$ python -q
>>> import numpy as np
>>> from numpy import linalg as LA
>>> np.set_printoptions(precision=3, suppress=True, linewidth=200, legacy="1.25")
>>> rd = lambda a: np.round(a, 3) + 0
>>> feats = np.load("x.npy")
>>> print(feats)
[[-20.427   8.893   8.134]
 [-20.082   8.752   7.966]
 [-15.62    6.932   5.864]
 [-15.484   6.877   5.802]
 [-14.687   6.553   5.444]
 [-10.587   4.884   3.699]
 [ -5.392   2.746   1.801]
 [ -3.121   1.768   1.121]
 [ -1.172   0.822   0.585]
 [ -0.808   0.611   0.465]
 [ -0.363   0.312   0.268]
 [ -0.031   0.031   0.03 ]
 [  0.099  -0.104  -0.109]
 [  0.364  -0.451  -0.558]
 [  0.574  -0.802  -1.135]
 [  0.617  -0.88   -1.278]
 [  0.667  -0.971  -1.45 ]
 [  2.098  -3.121  -6.29 ]
 [  2.85   -3.991  -8.402]
 [  3.232  -4.401  -9.404]
 [  3.239  -4.408  -9.421]
 [  6.392  -7.402 -16.772]
 [ 10.423 -10.759 -24.981]]
>>> print(LA.cond(feats) > 100)
False
>>> print(rd(np.abs(LA.svd(feats)[2][-1])))
[0.292 0.911 0.291]
>>> print(LA.matrix_rank(feats, rtol=0.1))
2
>>> print([round(float(x), 3) for x in LA.svd(feats, compute_uv=False)[:3]])
[57.828, 22.87, 1.253]
>>> d = LA.norm(feats[:, None] - feats[None], axis=-1)
>>> print(d[13].round(6).argsort(kind="stable")[:4])
[13 12 14 11]
>>> print(d.shape)
(23, 23)
>>> print(np.flatnonzero(d[13] < d.mean() / 2))
[ 7  8  9 10 11 12 13 14 15 16 17]
>>> print(np.unravel_index(d.round(6).argmax(), d.shape))
(0, 22)
>>> print((d + 1e9 * np.eye(23)).round(6).argmin(axis=1))
[ 1  0  3  2  3  4  7  8  9  8 11 12 11 12 15 14 15 18 19 20 19 20 21]
>>> print(d.mean(axis=1).argmax())
22
>>> Xc = feats - feats.mean(axis=0)
>>> evecs = LA.svd(Xc)[2][:2]
>>> other = Xc - Xc @ evecs.T @ evecs
>>> print(rd(LA.norm(other) / LA.norm(Xc)))
0.021
>>> print(rd((Xc @ evecs.T).std(axis=0)))
[11.964  3.263]
>>> print(rd(other.std(axis=0)))
[0.077 0.236 0.074]
>>> print(rd(np.diag(evecs.T @ evecs)))
[0.912 0.17  0.918]
>>> labels = feats[:, 0] > np.median(feats[:, 0])
>>> u = feats[labels].mean(axis=0) - feats[~labels].mean(axis=0)
>>> print(np.argsort(-np.abs(u).round(6), kind="stable"))
[0 2 1]
>>> print(rd((((feats - feats.mean(axis=0)) @ u > 0) == labels).mean()))
0.87
>>> vec = np.array([-6, -2, 0])
>>> target = feats @ vec
>>> coef, lr = np.zeros(3), 1 / LA.norm(feats, 2) ** 2
>>> for i in range(6):
...     coef -= lr * feats.T @ (feats @ coef - target)
...     if i % 2 == 0: print(i, round(LA.norm(feats @ coef - target), 3))
... 
0 76.932
2 54.837
4 39.15
>>> print(rd(LA.cond(feats)))
46.168
>>> F = np.array([[0, 0, -2, 0], [0, 0, 0, -1], [-2, 0, 0, 0], [0, 0, 0, 0]])
>>> print(F)
[[ 0  0 -2  0]
 [ 0  0  0 -1]
 [-2  0  0  0]
 [ 0  0  0  0]]
>>> # looks like rank 3
>>> u = np.array([-4, -3, 1])
>>> print(np.cross(F[3, :3], F[1, :3]))
[0 0 0]
>>> print(np.array([np.convolve(row, u, "same") for row in F]))
[[ 0  8  6 -2]
 [ 0  0  4  3]
 [ 6 -2  0  0]
 [ 0  0  0  0]]
>>> print(np.polyval(u, F[3]))
[1 1 1 1]
>>> K = np.load("dump.npy")
>>> print(K)
[[ 3  0  0]
 [ 1 -2  0]
 [-1  2  3]]
>>> # triangular
>>> other = K / LA.norm(K, axis=1, keepdims=True)
>>> G = other @ other.T
>>> print((G - 2 * np.eye(3)).round(6).argmax(axis=1))
[1 0 0]
>>> print(rd(LA.norm(other, axis=1)))
[1. 1. 1.]
>>> print((np.abs(G) > 0.9).astype(int))
[[1 0 0]
 [0 1 0]
 [0 0 1]]
>>> print(np.argwhere(np.triu(np.abs(G) > 0.95, 1)))
[]
>>> print(np.einsum("ii->", K))
4
>>> print(rd(LA.eigvals(K)))
[ 3. -2.  3.]
>>> print(rd(LA.eigvals(K).sum().real))
4.0
>>> print(np.einsum("ij,ji->", K, K))
22
>>> vec = np.array([-5, -6, -5])
>>> print((K * vec).sum(axis=1))
[-15   7 -22]
>>> print(np.sign((K @ vec).round(6)))
[-1  1 -1]
>>> print(K * vec)
[[-15   0   0]
 [ -5  12   0]
 [  5 -12 -15]]
>>> print(K @ vec)
[-15   7 -22]
>>> q = K.astype(float).copy()
>>> for j in range(3):
...     q[:, j] -= q[:, :j] @ (q[:, :j].T @ q[:, j])
...     q[:, j] /= LA.norm(q[:, j])
... 
>>> print(rd(q.T @ K))
[[ 3.317 -1.206 -0.905]
 [ 0.     2.558  1.919]
 [ 0.     0.     2.121]]
>>> rng = np.random.default_rng(4273)
>>> other = feats + rng.integers(-2, 3, (23, 2)) @ rng.integers(-2, 3, (2, 3))
>>> print(rd(other))
[[-19.427   8.893   6.134]
 [-23.082   8.752  13.966]
 [-14.62    6.932   3.864]
 [-14.484   6.877   3.802]
 [-17.687   6.553  11.444]
 [-12.587   4.884   7.699]
 [ -9.392   2.746   9.801]
 [ -2.121   1.768  -0.879]
 [  0.828   0.822  -3.415]
 [ -0.808   0.611   0.465]
 [  3.637   0.312  -7.732]
 [  0.969   0.031  -1.97 ]
 [  0.099  -0.104  -0.109]
 [ -0.636  -0.451   1.442]
 [  2.574  -0.802  -5.135]
 [  2.617  -0.88   -5.278]
 [ -1.333  -0.971   2.55 ]
 [ -0.902  -3.121  -0.29 ]
 [  2.85   -3.991  -8.402]
 [  5.232  -4.401 -13.404]
 [ -0.761  -4.408  -1.421]
 [  7.392  -7.402 -18.772]
 [ 10.423 -10.759 -24.981]]
>>> print(rd(np.abs(other - feats).sum(axis=1)))
[ 3.  9.  3.  3.  9.  6. 12.  3.  6.  0. 12.  3.  0.  3.  6.  6.  6.  9.  0.  6. 12.  3.  0.]
>>> print(LA.matrix_rank(other - feats, tol=1e-8))
1
>>> print(rd(other - feats))
[[ 1.  0. -2.]
 [-3.  0.  6.]
 [ 1.  0. -2.]
 [ 1.  0. -2.]
 [-3.  0.  6.]
 [-2.  0.  4.]
 [-4.  0.  8.]
 [ 1.  0. -2.]
 [ 2.  0. -4.]
 [ 0.  0.  0.]
 [ 4.  0. -8.]
 [ 1.  0. -2.]
 [ 0.  0.  0.]
 [-1.  0.  2.]
 [ 2.  0. -4.]
 [ 2.  0. -4.]
 [-2.  0.  4.]
 [-3.  0.  6.]
 [ 0.  0.  0.]
 [ 2.  0. -4.]
 [-4.  0.  8.]
 [ 1.  0. -2.]
 [ 0.  0.  0.]]
>>> mat = np.loadtxt("run14.csv", delimiter=",")
>>> print(mat)
[[0. 0. 0. 4.]
 [5. 0. 0. 3.]
 [0. 0. 0. 4.]
 [0. 0. 0. 3.]]
>>> print(LA.lstsq(mat[:-1].T, mat[-1])[2])
2
>>> print(np.unique(mat.round(6), axis=0).shape)
(3, 4)
>>> print(np.abs(np.diag(LA.qr(mat)[1])) > 1e-9)
[ True False False  True]
>>> print(rd(np.trace(LA.pinv(mat) @ mat)))
2.0
>>> left, sig, Vt = LA.svd(mat)
>>> print(np.argmax(sig[:-1] / (sig[1:] + 1e-6)) + 1)
2
>>> other = left[:, :2] @ np.diag(sig[:2]) @ Vt[:2]
>>> print(rd(LA.norm(mat - other, 2)), sig[2])
0.0 0.0
>>> LA.determinant(mat)
Traceback (most recent call last):
  File "<python-input-77>", line 1, in <module>
    LA.determinant(mat)
    ^^^^^^^^^^^^^^
AttributeError: module 'numpy.linalg' has no attribute 'determinant'
>>> print(rd(LA.matrix_power(mat, 3)))
[[ 0.  0.  0. 36.]
 [ 0.  0.  0. 87.]
 [ 0.  0.  0. 36.]
 [ 0.  0.  0. 27.]]
>>> print((mat - mat.T) / 2)
[[ 0.  -2.5  0.   2. ]
 [ 2.5  0.   0.   1.5]
 [ 0.   0.   0.   2. ]
 [-2.  -1.5 -2.   0. ]]
>>> print(np.allclose(mat @ mat.T, mat.T @ mat))
False
>>> print(rd(np.sort(np.abs(LA.eigvals(mat)))))
[0. 0. 0. 3.]
>>> other = mat / LA.norm(mat, axis=1, keepdims=True)
>>> G = other @ other.T
>>> print(np.argwhere(np.triu(np.abs(G) > 0.95, 1)))
[[0 2]
 [0 3]
 [2 3]]
>>> A = np.loadtxt("w.csv", delimiter=",")
>>> print(A)
[[-2.  1.  0.]
 [ 0. -2.  1.]
 [ 0.  0. -2.]]
>>> # triangular: eigenvalues sit on the diagonal
>>> w, evecs = LA.eig(A)
>>> print(rd(np.sort(LA.eigvals(LA.inv(A)))))
[-0.5 -0.5 -0.5]
>>> print(A @ evecs[:, 0] - w[0] * evecs[:, 0])
[0. 0. 0.]
>>> print(w)
[-2. -2. -2.]
>>> print(rd(np.sort(LA.eigvals(A.T))))
[-2. -2. -2.]
>>> print(rd(np.sort(LA.eigvals(A @ A))))
[4. 4. 4.]
>>> arr = np.loadtxt("arr.csv", delimiter=",")
>>> print(arr)
[[-2.652 -1.302 -2.659]
 [ 2.942  1.53   2.873]
 [-2.99  -1.563 -3.013]
 [-2.869 -1.477 -2.892]
 [ 1.189  0.574  1.17 ]
 [ 2.11   1.015  2.034]
 [-1.027 -0.63  -1.113]
 [ 1.26   0.593  1.321]
 [ 0.111  0.096  0.218]
 [ 0.784  0.485  0.835]
 [ 1.358  0.643  1.326]
 [ 2.048  0.932  1.869]
 [-5.032 -2.531 -5.02 ]
 [ 1.747  0.912  1.713]]
>>> basis = arr[[8, 10]].astype(float)
>>> for _ in range(5):
...     labels = LA.norm(arr[:, None] - basis, axis=-1).argmin(axis=1)
...     basis = np.array([arr[labels == j].mean(axis=0) for j in range(2)])
... 
>>> print(labels)
[0 1 0 0 1 1 0 1 1 1 1 1 0 1]
>>> print(rd(basis[1] - basis[0]))
[4.419 2.254 4.424]
>>> J = np.loadtxt("case12.csv", delimiter=",")
>>> print(rd(J))
[[ 0.309 -0.951  0.   ]
 [ 0.951  0.309  0.   ]
 [ 0.     0.     1.   ]]
>>> print(rd(np.sort(LA.eigvals(J).real)))
[0.309 0.309 1.   ]
>>> print(rd(J @ J))
[[-0.809 -0.588  0.   ]
 [ 0.588 -0.809  0.   ]
 [ 0.     0.     1.   ]]
>>> q = J.astype(float).copy()
>>> for j in range(3):
...     q[:, j] -= q[:, :j] @ (q[:, :j].T @ q[:, j])
...     q[:, j] /= LA.norm(q[:, j])
... 
>>> print(rd(q))
[[ 0.309 -0.951  0.   ]
 [ 0.951  0.309  0.   ]
 [ 0.     0.     1.   ]]
>>> print(rd(q.T @ J))
[[1. 0. 0.]
 [0. 1. 0.]
 [0. 0. 1.]]
>>> E = np.array([[2, 1, 0, 1], [2, 2, 5, 0], [3, 2, -4, 2]]) * (rng.random((3, 4)) < 0.3)
>>> print(E)
[[ 0  0  0  0]
 [ 0  2  5  0]
 [ 0  0 -4  0]]
>>> def softmax(z):
...     e = np.exp(z - z.max(axis=-1, keepdims=True))
...     return e / e.sum(axis=-1, keepdims=True)
... 
>>> print(softmax(10 * E[0]))
[0.25 0.25 0.25 0.25]
>>> print(softmax(E[0]))
[0.25 0.25 0.25 0.25]
>>> print(softmax(E).sum(axis=1))
[1. 1. 1.]
>>> scores = E @ E.T / np.sqrt(4)
>>> print(softmax(scores).round(6).argmax(axis=1))
[0 1 2]
>>> print(rd(softmax(scores + np.triu(np.full(scores.shape, -np.inf), 1))))
[[1. 0. 0.]
 [0. 1. 0.]
 [0. 0. 1.]]
>>> print(rd(softmax(scores)[0] @ E))
[0.    0.667 0.333 0.   ]
